$ python3 -q
>>> import numpy as np
>>> from numpy import linalg as LA
>>> np.set_printoptions(precision=3, suppress=True, linewidth=160)
>>> def tidy(a):
...     return np.round(a, 3) + 0
... 
>>> K = np.array([[0, 4, -16, 4], [-4, 0, 15, -11], [16, -15, 0, -5], [-4, 11, 5, 0]])
>>> K
array([[  0,   4, -16,   4],
       [ -4,   0,  15, -11],
       [ 16, -15,   0,  -5],
       [ -4,  11,   5,   0]])
>>> Y = K / LA.norm(K, axis=1, keepdims=True)
>>> G = Y @ Y.T
>>> tidy(np.degrees(np.arccos(np.clip(G[1, 2], -1, 1))))
np.float64(91.205)
>>> tidy(LA.norm(Y, axis=1))
array([1., 1., 1., 1.])
>>> M = np.array([[0.2, -0.7, -0.9, 0.6, 0.3],
...     [1.2, -1.6, -0.7, -1.0, -1.8],
...     [-0.8, 1.1, 0.4, 1.8, -1.1],
...     [-1.0, -0.4, 2.0, 2.5, -1.1],
...     [-0.8, 1.1, -0.6, 0.2, -0.7]])
>>> rng = np.random.default_rng(8895)
>>> M[0] = M[4] + 0.02 * rng.normal(size=5)
>>> tidy(M)
array([[-0.774,  1.114, -0.608,  0.194, -0.676],
       [ 1.2  , -1.6  , -0.7  , -1.   , -1.8  ],
       [-0.8  ,  1.1  ,  0.4  ,  1.8  , -1.1  ],
       [-1.   , -0.4  ,  2.   ,  2.5  , -1.1  ],
       [-0.8  ,  1.1  , -0.6  ,  0.2  , -0.7  ]])
>>> z = rng.permutation(5)
>>> z
array([4, 3, 2, 1, 0])
>>> Y = M[z][:, z]
>>> tidy(LA.det(Y)), tidy(LA.det(M[z]))
(np.float64(-0.038), np.float64(-0.038))
>>> LA.matrix_rank(M, rtol=0.1)
np.int64(4)
>>> tidy(LA.norm(M, 2) / LA.norm(M))
np.float64(0.759)
>>> np.argsort(-LA.norm(M, axis=0).round(6), kind="stable")[:3]
array([3, 4, 1])
>>> data = np.load("mat.npy")
>>> data
array([[-3.,  0., -3.,  0.,  2.],
       [-3.,  0.,  2.,  0.,  0.],
       [-2., -3.,  3.,  2.,  2.],
       [ 0.,  0.,  0., -7.,  0.],
       [ 0.,  0.,  0.,  4., -9.]])
>>> T = np.stack([data, -3 * data, data[::-1]])
>>> LA.matrix_rank(T.reshape(3, -1))
np.int64(2)
>>> LA.matrix_rank(T)
array([5, 5, 5])
>>> tidy(LA.norm(T, axis=(1, 2)))
array([14.526, 43.578, 14.526])
>>> (T @ data.T).shape
(3, 5, 5)
>>> W2 = np.array([[2, 1, 4], [7, 0, 7]])
>>> X = rng.normal(size=(20, 2)) @ W2 + np.array([8, 1, 7])
>>> tidy(X)
array([[ 13.781,   1.988,  14.757],
       [  6.548,   1.406,   6.36 ],
       [ -0.627,   0.391,  -2.846],
       [ 28.855,   0.883,  27.621],
       [  5.353,   2.697,   7.748],
       [ 15.651,  -0.971,  10.71 ],
       [ 11.209,   2.735,  13.678],
       [  5.214,   0.106,   2.427],
       [ -3.011,  -0.376,  -6.764],
       [ -3.175,  -0.441,  -7.056],
       [  3.759,   2.871,   6.5  ],
       [  2.777,   2.676,   5.128],
       [-11.981,  -0.139, -15.259],
       [  1.365,   1.308,   0.982],
       [ 18.465,   0.544,  16.552],
       [ 16.323,   1.502,  16.326],
       [ 10.504,   1.773,  11.051],
       [ 15.771,   2.318,  17.406],
       [ 11.721,  -1.293,   6.134],
       [ 15.528,   0.902,  14.331]])
>>> Y = X / LA.norm(X, axis=1, keepdims=True)
>>> G = Y @ Y.T
>>> tidy(LA.norm(Y, axis=1))
array([1., 1., 1., 1., 1., 1., 1., 1., 1., 1., 1., 1., 1., 1., 1., 1., 1., 1., 1., 1.])
>>> dist = LA.norm(X[:, None] - X[None], axis=-1)
>>> dist.mean(axis=1).argmax()
np.int64(12)
>>> (dist + 1e9 * np.eye(20)).round(6).argmin(axis=1)
array([19,  4, 13, 14, 10, 19, 16, 13,  9,  8, 11, 10,  9,  7, 15, 17,  6, 15,  1,  0])
>>> np.flatnonzero(dist[5] < dist.mean() / 2)
array([ 0,  5,  6, 14, 15, 16, 17, 18, 19])
>>> tidy(dist[:5, :5])
array([[ 0.   , 11.097, 22.803, 19.848, 10.984],
       [11.097,  0.   , 11.716, 30.82 ,  2.24 ],
       [22.803, 11.716,  0.   , 42.399, 12.382],
       [19.848, 30.82 , 42.399,  0.   , 30.831],
       [10.984,  2.24 , 12.382, 30.831,  0.   ]])
>>> Xs = X - X.mean(axis=0)
>>> V = LA.svd(Xs)[2][:1]
>>> Y = Xs - Xs @ V.T @ V
>>> tidy((Xs @ V.T).std(axis=0))
array([13.347])
>>> LA.norm(Y, axis=1).round(6).argmax()
np.int64(18)
>>> tidy(Y.std(axis=0))
array([1.278, 1.209, 1.141])
>>> tidy(LA.norm(Y) / LA.norm(Xs))
np.float64(0.155)
>>> W2 = X[[8, 19]].astype(float)
>>> for _ in range(7):
...     z = LA.norm(X[:, None] - W2, axis=-1).argmin(axis=1)
...     W2 = np.array([X[z == j].mean(axis=0) for j in range(2)])
... 
>>> z
array([1, 1, 0, 1, 1, 1, 1, 0, 0, 0, 0, 0, 0, 0, 1, 1, 1, 1, 1, 1])
>>> np.abs(W2[1] - W2[0]).argmax()
np.int64(2)
>>> np.bincount(z)
array([ 8, 12])
>>> Xs = X - X.mean(axis=0)
>>> left, sv, Vt = LA.svd(Xs, full_matrices=False)
>>> np.searchsorted(np.cumsum(sv ** 2) / (sv ** 2).sum(), 0.9) + 1
np.int64(1)
>>> tidy(sv ** 2 / (sv ** 2).sum())
array([0.976, 0.024, 0.   ])
>>> tidy(Xs.mean(axis=0))
array([0., 0., 0.])
>>> tidy(np.abs(Vt[-1]))
array([0.408, 0.816, 0.408])
>>> tidy(sv)
array([59.69 ,  9.377,  0.   ])
>>> tidy(Vt[0] * np.sign(Vt[0, np.abs(Vt[0]).argmax()]))
array([0.68 , 0.027, 0.733])
>>> np.abs(left[:, 0]).argmax()
np.int64(12)
>>> (np.sign(left[:, 0]) == np.sign(left[0, 0])).astype(int)
array([1, 0, 0, 1, 0, 1, 1, 0, 0, 0, 0, 0, 0, 0, 1, 1, 1, 1, 1, 1])
>>> mat = np.array([[2, 0, 0, 0], [0, 0, 0, 0], [0, 0, -4, 0], [0, 0, 0, -4]])
>>> np.allclose(mat[:-1].T @ LA.lstsq(mat[:-1].T, mat[-1])[0], mat[-1])
False
>>> tidy(mat @ LA.pinv(mat) @ mat)
array([[ 2.,  0.,  0.,  0.],
       [ 0.,  0.,  0.,  0.],
       [ 0.,  0., -4.,  0.],
       [ 0.,  0.,  0., -4.]])
>>> tidy(np.trace(LA.pinv(mat) @ mat))
np.float64(3.0)
>>> np.abs(np.diag(LA.qr(mat)[1])) > 1e-9
array([ True, False,  True,  True])
>>> E = np.loadtxt("x.csv", delimiter=",")
>>> tidy(E)
array([[-0.465,  0.817,  0.078],
       [ 0.103, -0.229,  0.817],
       [-0.568, -0.496, -0.399],
       [-0.671, -0.181,  0.409]])
>>> f = np.array([2, 1, 3])
>>> tidy(np.polyval(f, E[3]))
array([3.23 , 2.884, 3.743])
>>> tidy(np.array([np.convolve(row, f, "same") for row in E]))
array([[ 1.17 , -0.421,  2.53 ],
       [-0.355,  1.715,  0.129],
       [-1.561, -2.997, -1.887],
       [-1.034, -1.377, -0.135]])
>>> Y = np.array([[-3]])
>>> W2 = np.array([[3, 0], [1, 0]])
>>> arr = np.block([[Y, np.array([[-3, -3]])], [np.zeros((2, 1)), W2]])
>>> arr
array([[-3., -3., -3.],
       [ 0.,  3.,  0.],
       [ 0.,  1.,  0.]])
>>> z = rng.permutation(4)
>>> Y = K[:, z] * rng.choice([-1, 1], 4)
>>> Y
array([[  4,   0, -16,   4],
       [  0,  -4,  15, -11],
       [-15,  16,   0,  -5],
       [ 11,  -4,   5,   0]])
>>> left, _, Vt = LA.svd(K.T @ Y)
>>> tidy(left @ Vt)
array([[0., 1., 0., 0.],
       [1., 0., 0., 0.],
       [0., 0., 1., 0.],
       [0., 0., 0., 1.]])
>>> tidy(LA.lstsq(K, Y)[0])
array([[0., 1., 0., 0.],
       [1., 0., 0., 0.],
       [0., 0., 1., 0.],
       [0., 0., 0., 1.]])
>>> def softmax(z):
...     e = np.exp(z - z.max(axis=-1, keepdims=True))
...     return e / e.sum(axis=-1, keepdims=True)
... 
>>> tidy(softmax(arr[2]))
array([0.212, 0.576, 0.212])
>>> att = arr @ arr.T / np.sqrt(3)
>>> tidy(softmax(att)[2] @ arr)
array([-0.07 ,  2.392, -0.07 ])
>>> tidy(softmax(att))
array([[1.   , 0.   , 0.   ],
       [0.   , 0.97 , 0.03 ],
       [0.023, 0.743, 0.234]])
>>> A = np.load("layer15.npy")
>>> A
array([[ 1.886,  0.421, -9.812],
       [ 6.89 , -6.041,  4.005],
       [ 5.379,  8.401,  0.696],
       [-5.463, -5.248,  6.527],
       [-9.642, -0.843, -2.515],
       [-2.164,  7.344,  6.433],
       [ 1.127,  9.843, -1.361],
       [-9.537, -1.461,  2.63 ],
       [-8.792,  4.737,  0.508],
       [-3.482,  0.826,  9.338],
       [ 1.351, -4.305,  8.924],
       [-4.668, -8.227, -3.243],
       [-1.526,  6.891, -7.084],
       [-7.451,  3.771,  5.501],
       [ 8.903, -0.49 ,  4.528],
       [ 8.431,  5.178, -1.451],
       [ 2.959, -6.871,  6.636],
       [-7.3  ,  2.611, -6.316],
       [-3.202, -9.432, -0.886],
       [-4.644, -8.814, -0.865],
       [-8.841,  2.863,  3.693],
       [-3.713, -3.971,  8.393],
       [ 5.924, -5.763,  5.63 ],
       [ 1.834,  0.884, -9.79 ],
       [-8.912,  1.272, -4.355],
       [ 8.833,  4.461,  1.44 ],
       [ 5.313, -5.039,  6.81 ],
       [-4.152, -5.6  ,  7.17 ]])
>>> tidy(LA.norm(A))
np.float64(52.915)
>>> np.count_nonzero(A)
np.int64(84)
>>> LA.matrix_rank(A)
np.int64(3)
>>> G = np.cov(A, rowvar=False)
>>> np.argwhere(np.triu(np.abs(np.corrcoef(A.T)) > 0.8, 1))
array([], shape=(0, 2), dtype=int64)
>>> tidy(np.corrcoef(A[:, 2], A[:, 1])[0, 1])
np.float64(-0.272)
>>> np.argsort(-A.std(axis=0).round(6), kind="stable")
array([0, 2, 1])
>>> tidy(np.corrcoef(A.T))
array([[ 1.   ,  0.04 ,  0.089],
       [ 0.04 ,  1.   , -0.272],
       [ 0.089, -0.272,  1.   ]])
>>> Xs = A - A.mean(axis=0)
>>> left, sv, Vt = LA.svd(Xs, full_matrices=False)
>>> np.searchsorted(np.cumsum(sv ** 2) / (sv ** 2).sum(), 0.9) + 1
np.int64(3)
>>> tidy(Vt[0] * np.sign(Vt[0, np.abs(Vt[0]).argmax()]))
array([ 0.436, -0.572,  0.695])
>>> tidy((sv ** 2).sum() ** 2 / (sv ** 4).sum())
np.float64(2.837)
>>> np.abs(left[:, 0]).argmax()
np.int64(12)
>>> P = A @ LA.solve(A.T @ A, A.T)
>>> LA.matrix_rank(np.eye(28) - P)
np.int64(25)
>>> tidy(P @ A[:, 1])
array([ 0.421, -6.041,  8.401, -5.248, -0.843,  7.344,  9.843, -1.461,  4.737,  0.826, -4.305, -8.227,  6.891,  3.771, -0.49 ,  5.178, -6.871,  2.611, -9.432,
       -8.814,  2.863, -3.971, -5.763,  0.884,  1.272,  4.461, -5.039, -5.6  ])
>>> np.allclose(P @ P, P)
True
